% python3 -q
>>> import numpy as np
>>> np.set_printoptions(precision=3, suppress=True, linewidth=160, floatmode="fixed")
>>> M = np.load("x.npy")
>>> print(M)
[[-0.900 -0.800  1.161 -0.400  0.600]
 [-0.100 -1.000 -3.667  0.100 -1.800]
 [-1.700  0.000 -0.713  0.500 -0.300]
 [ 0.000 -1.600  3.220  0.600  1.600]
 [ 1.200  0.600 -1.467  0.800 -0.700]
 [-1.400 -1.700  1.541  0.400  0.800]
 [ 0.900  0.300 -0.717  0.500 -0.400]
 [ 0.100 -0.500 -2.810 -1.400 -1.400]
 [-0.700 -1.300 -1.769 -0.300 -0.900]
 [-0.900  0.100 -3.043  1.300 -1.500]
 [ 0.300  1.000  0.944 -0.300  0.400]
 [ 0.500 -0.200  3.237 -0.300  1.600]
 [-0.200 -0.400 -2.417  2.200 -1.200]
 [-0.700 -0.900 -1.227  0.200 -0.600]]
>>> dist = np.linalg.norm(M[:, None] - M[None], axis=-1)
>>> print(np.linalg.matrix_rank(dist ** 2))
7
>>> print(dist[:5, :5])
[[0.000 5.477 2.532 2.773 4.050]
 [5.477 0.000 3.834 7.721 3.285]
 [2.532 3.834 0.000 4.954 3.097]
 [2.773 7.721 4.954 0.000 5.795]
 [4.050 3.285 3.097 5.795 0.000]]
>>> ang = np.radians(135)
>>> R = np.eye(5)
>>> R[0, 0] = R[4, 4] = np.cos(ang)
>>> R[0, 4], R[4, 0] = -np.sin(ang), np.sin(ang)
>>> print(R)
[[-0.707  0.000  0.000  0.000 -0.707]
 [ 0.000  1.000  0.000  0.000  0.000]
 [ 0.000  0.000  1.000  0.000  0.000]
 [ 0.000  0.000  0.000  1.000  0.000]
 [ 0.707  0.000  0.000  0.000 -0.707]]
>>> other = M @ R.T
>>> print(round(np.linalg.det(R), 3), round(np.trace(R), 3))
1.0 1.586
>>> print(np.linalg.svd(M, compute_uv=False), np.linalg.svd(other, compute_uv=False))
[9.359 4.122 3.107 2.185 0.086] [9.359 4.122 3.107 2.185 0.086]
>>> print(np.allclose(np.linalg.norm(M, axis=1), np.linalg.norm(other, axis=1)))
True
